>>> import numpy as np
>>> import numpy.linalg as la
>>> np.set_printoptions(precision=2, suppress=True, linewidth=160)
>>> def rnd(a):
...     return np.round(a, 2) + 0
... 
>>> A = np.load("layer3.npy")
>>> A
array([[0, 0, 0, 3, 2, 1, 2, 1],
       [3, 3, 2, 2, 2, 0, 2, 2],
       [0, 2, 2, 2, 3, 2, 0, 3],
       [1, 0, 1, 0, 2, 2, 1, 1],
       [3, 0, 1, 1, 0, 0, 2, 0],
       [2, 2, 0, 2, 2, 1, 3, 2],
       [1, 0, 1, 0, 1, 2, 0, 0],
       [3, 3, 1, 0, 2, 2, 2, 1],
       [0, 1, 3, 2, 3, 3, 3, 1],
       [3, 1, 3, 2, 0, 3, 2, 2]])
>>> vec = np.array([-2, 1, -2, -1, -1, 0, -2, -1])
>>> y = A @ vec
>>> print(rnd(la.solve(A.T @ A, A.T @ y)))
[-2.  1. -2. -1. -1.  0. -2. -1.]
>>> print(y)
[-10 -17 -10  -9 -13 -14  -5 -12 -17 -19]
>>> rnd(la.lstsq(A, y)[0])
array([-2.,  1., -2., -1., -1.,  0., -2., -1.])
>>> rng = np.random.default_rng(656)
>>> y = y + 0.1 * rng.normal(size=10)
>>> rnd(y)
array([ -9.99, -17.1 , -10.02,  -9.09, -13.04, -14.1 ,  -5.08, -11.98, -16.98, -18.99])
>>> c, *_ = la.lstsq(A, y)
>>> rnd(A.T @ (y - A @ c))
array([0., 0., 0., 0., 0., 0., 0., 0.])
>>> c.round()
array([-2.,  1., -2., -1., -1.,  0., -2., -1.])
>>> rnd(la.norm(y - A @ c))
np.float64(0.1)
>>> rnd(c)
array([-2.03,  1.04, -2.  , -0.98, -1.04,  0.03, -2.  , -1.04])
>>> [round(float(la.norm(la.solve(A.T @ A + lam * np.eye(8), A.T @ y))), 2) for lam in (0, 1, 10, 100)]
[4.04, 3.63, 3.03, 1.96]
>>> data = np.loadtxt("run10.csv", delimiter=",")
>>> data
array([[ 0.,  0.,  0.,  0.],
       [ 7.,  6.,  7., 10.],
       [ 0.,  0.,  0.,  0.],
       [ 5.,  2.,  0.,  1.],
       [ 2.,  3.,  3.,  5.],
       [ 0.,  0.,  0.,  0.],
       [ 6.,  8.,  8.,  8.],
       [ 5.,  3.,  4.,  5.],
       [ 0.,  0.,  0.,  0.],
       [ 7.,  5.,  3.,  6.],
       [ 5.,  3.,  4.,  5.],
       [ 7.,  6.,  7., 10.],
       [ 5.,  3.,  4.,  5.],
       [10.,  5.,  4.,  6.],
       [ 0.,  0.,  0.,  0.],
       [ 0.,  0.,  0.,  0.],
       [ 5.,  3.,  4.,  5.],
       [ 0.,  0.,  0.,  0.],
       [16., 13., 12., 14.],
       [ 0.,  0.,  0.,  0.],
       [ 4.,  5.,  5.,  3.],
       [ 0.,  0.,  0.,  0.],
       [ 9.,  7.,  5.,  4.],
       [ 2.,  3.,  3.,  5.],
       [ 2.,  3.,  3.,  5.],
       [ 7.,  6.,  7., 10.],
       [ 4.,  5.,  5.,  3.],
       [ 0.,  0.,  0.,  0.],
       [ 0.,  0.,  0.,  0.],
       [ 5.,  3.,  4.,  5.],
       [11., 11., 12., 13.],
       [ 5.,  3.,  4.,  5.],
       [ 2.,  3.,  3.,  5.],
       [ 2.,  3.,  3.,  5.],
       [ 2.,  3.,  3.,  5.],
       [ 4.,  5.,  5.,  3.],
       [ 5.,  2.,  0.,  1.],
       [ 2.,  3.,  3.,  5.]])
>>> D = la.norm(data[:, None] - data[None], axis=-1)
>>> rnd(la.norm(data, axis=1))
array([ 0.  , 15.3 ,  0.  ,  5.48,  6.86,  0.  , 15.1 ,  8.66,  0.  , 10.91,  8.66, 15.3 ,  8.66, 13.3 ,  0.  ,  0.  ,  8.66,  0.  , 27.66,  0.  ,  8.66,
        0.  , 13.08,  6.86,  6.86, 15.3 ,  8.66,  0.  ,  0.  ,  8.66, 23.56,  8.66,  6.86,  6.86,  6.86,  8.66,  5.48,  6.86])
>>> print(np.flatnonzero(D[30] < D.mean() / 2))
[30]
>>> rnd(D[30])
array([23.56,  8.66, 23.56, 20.12, 17.03, 23.56,  8.66, 15.1 , 23.56, 13.49, 15.1 ,  8.66, 15.1 , 12.25, 23.56, 23.56, 15.1 , 23.56,  5.48, 23.56, 15.3 ,
       23.56, 12.25, 17.03, 17.03,  8.66, 15.3 , 23.56, 23.56, 15.1 ,  0.  , 15.1 , 17.03, 17.03, 17.03, 15.3 , 20.12, 17.03])
>>> Xs = (data - data.mean(axis=0)) / data.std(axis=0)
>>> rnd(Xs.std(axis=0))
array([1., 1., 1., 1.])
>>> np.argwhere(np.abs(Xs) > 2)
array([[18,  0],
       [18,  1],
       [18,  2],
       [18,  3],
       [30,  1],
       [30,  2],
       [30,  3]])
>>> c = la.lstsq(np.delete(Xs, 0, axis=1), Xs[:, 0])[0]
>>> print(np.abs(c).argmax())
0
>>> vec = np.array([-1, 1, 2, -2])
>>> y = data @ vec
>>> rnd(la.pinv(data) @ data)
array([[1., 0., 0., 0.],
       [0., 1., 0., 0.],
       [0., 0., 1., 0.],
       [0., 0., 0., 1.]])
>>> rnd(la.lstsq(data, y)[0])
array([-1.,  1.,  2., -2.])
>>> rnd(la.solve(data.T @ data, data.T @ y))
array([-1.,  1.,  2., -2.])
>>> y = y + 0.1 * rng.normal(size=38)
>>> print(rnd(y))
[ 0.05 -6.95  0.09 -5.08 -2.94 -0.1   1.82 -3.99  0.07 -7.85 -3.95 -6.97 -3.99 -9.25  0.09  0.   -3.94 -0.02 -6.85  0.07  4.9   0.06  0.18 -3.04 -3.15 -6.99
  4.95  0.01 -0.12 -4.05 -1.94 -3.89 -2.95 -3.04 -3.06  5.07 -5.09 -3.02]
>>> c, *_ = la.lstsq(data, y)
>>> c.round()
array([-1.,  1.,  2., -2.])
>>> [round(float(la.norm(la.solve(data.T @ data + lam * np.eye(4), data.T @ y))), 2) for lam in (0, 1, 10, 100)]
[3.17, 3.07, 2.46, 0.89]
>>> rnd(la.norm(y - data @ c))
np.float64(0.56)
>>> rnd(data.T @ (y - data @ c))
array([0., 0., 0., 0.])
>>> print(rnd(c))
[-1.    0.99  2.01 -2.  ]
>>> Xs = data - data.mean(axis=0)
>>> U, s, Vt = la.svd(Xs, full_matrices=False)
>>> rnd((s ** 2).sum() ** 2 / (s ** 4).sum())
np.float64(1.18)
>>> rnd(np.abs(Vt[-1]))
array([0.19, 0.69, 0.67, 0.18])
>>> np.abs(Vt[0]).argmax()
np.int64(3)
>>> feats = np.load("w.npy")
>>> feats
array([[  6,   4,  -3,   9,   0, -17],
       [  6,   0, -11,  13,  -9, -12],
       [  6,   8,   3,   1,  -4,  -7],
       [  7,  -4,  -3,   0,  -7,  -1],
       [  0,   0,   0,   0,   0,   0],
       [  0,   0,   0,   0,   0,   0],
       [ 21,  15,   5,   5, -10, -31],
       [  4,  -7,  -4,  12,  -5,  -4],
       [  4,  -3,   4,   8,   4,  -9],
       [ 11,  -7,   1,   8,  -3, -10],
       [ 11,   6, -10,   0, -19, -10],
       [  9,  -1,  -3,  -1, -15,  -2],
       [  7,  -8, -11,   4, -16,   4],
       [  0,   0,   0,   0,   0,   0],
       [  0,   0,   0,   0,   0,   0],
       [  9,   3,   5,  -5,  -6,  -7],
       [  0,   0,   0,   0,   0,   0],
       [  8,  15,  -4,   2,  -8, -15],
       [  0,   0,   0,   0,   0,   0],
       [ 13,   4,   0,   1, -11,  -8],
       [  6,   8,   3,   1,  -4,  -7],
       [ 16,  -1,   2,  -5, -13,  -8],
       [ 13,   0,   9,   3,  -2, -16],
       [  2,   7,  -7,   1,  -4,  -8],
       [  0,  -4,  -8,   4,  -9,   5],
       [  6,   8,   3,   1,  -4,  -7],
       [  0,  -4,  -8,   4,  -9,   5],
       [ 10,   5,   7,   9,   0, -16],
       [  2,   3, -15,   5, -13,  -3],
       [  9,  -1,  -3,  -1, -15,  -2],
       [  7,  -8, -11,   4, -16,   4],
       [  9,   3,   5,  -5,  -6,  -7],
       [  2,   7,  -7,   1,  -4,  -8],
       [  9,   3,   5,  -5,  -6,  -7]])
>>> Xs = feats - feats.mean(axis=0)
>>> vecs = la.svd(Xs)[2][:4]
>>> B = Xs - Xs @ vecs.T @ vecs
>>> rnd(B.std(axis=0))
array([0.43, 0.65, 0.75, 0.92, 0.56, 0.74])
>>> rnd((Xs @ vecs.T).std(axis=0))
array([9.7 , 7.07, 5.45, 4.81])
>>> rnd(np.diag(vecs.T @ vecs))
array([0.53, 0.79, 0.69, 0.66, 0.68, 0.66])
>>> W2 = feats[[21, 27]].astype(float)
>>> for _ in range(4):
...     idx = la.norm(feats[:, None] - W2, axis=-1).argmin(axis=1)
...     W2 = np.array([feats[idx == j].mean(axis=0) for j in range(2)])
... 
>>> idx
array([1, 0, 1, 0, 1, 1, 1, 0, 1, 1, 0, 0, 0, 1, 1, 1, 1, 1, 1, 1, 1, 1, 1, 1, 0, 1, 0, 1, 0, 0, 0, 1, 1, 1])
>>> np.abs(W2[1] - W2[0]).argmax()
np.int64(2)
>>> rnd(W2[1] - W2[0])
array([ 0.93,  5.98,  9.26, -2.7 ,  8.57, -6.72])
>>> U, s, Vt = la.svd(feats, full_matrices=False)
>>> rnd(s)
array([80.35, 51.38, 31.87, 28.58,  9.31,  3.6 ])
>>> U.shape, s.shape, Vt.shape
((34, 6), (6,), (6, 6))
>>> np.abs(U[:, 0]).round(6).argmax()
np.int64(6)
>>> vec = np.array([-3, -2, -5, 2, -6, -2])
>>> y = feats @ vec
>>> y
array([ 41, 141,  -9,  46,   0,   0,  14,  84, -16,  30, 139,  82, 146,   0,   0, -18,   0,  48,   0,  37,  -9,  28, -34,  57, 100,  -9, 100, -25, 157,  82,
       146, -18,  57, -18])
>>> rnd(la.pinv(feats) @ feats)
array([[1., 0., 0., 0., 0., 0.],
       [0., 1., 0., 0., 0., 0.],
       [0., 0., 1., 0., 0., 0.],
       [0., 0., 0., 1., 0., 0.],
       [0., 0., 0., 0., 1., 0.],
       [0., 0., 0., 0., 0., 1.]])
>>> y = y + 0.02 * rng.normal(size=34)
>>> rnd(y)
array([ 41.02, 140.98,  -9.03,  46.02,  -0.02,  -0.01,  14.04,  84.03, -16.03,  29.98, 139.01,  81.97, 145.99,  -0.02,   0.  , -18.  ,   0.01,  47.98,   0.02,
        37.04,  -8.97,  28.02, -34.01,  57.  ,  99.97,  -8.98,  99.99, -24.99, 157.  ,  82.  , 146.  , -18.03,  56.99, -17.98])
>>> c, *_ = la.lstsq(feats, y)
>>> [round(float(la.norm(la.solve(feats.T @ feats + lam * np.eye(6), feats.T @ y))), 2) for lam in (0, 1, 10, 100)]
[9.05, 8.9, 8.24, 7.51]
>>> c.round()
array([-3., -2., -5.,  2., -6., -2.])
>>> rnd(c)
array([-2.99, -2.  , -5.  ,  2.  , -6.  , -2.  ])
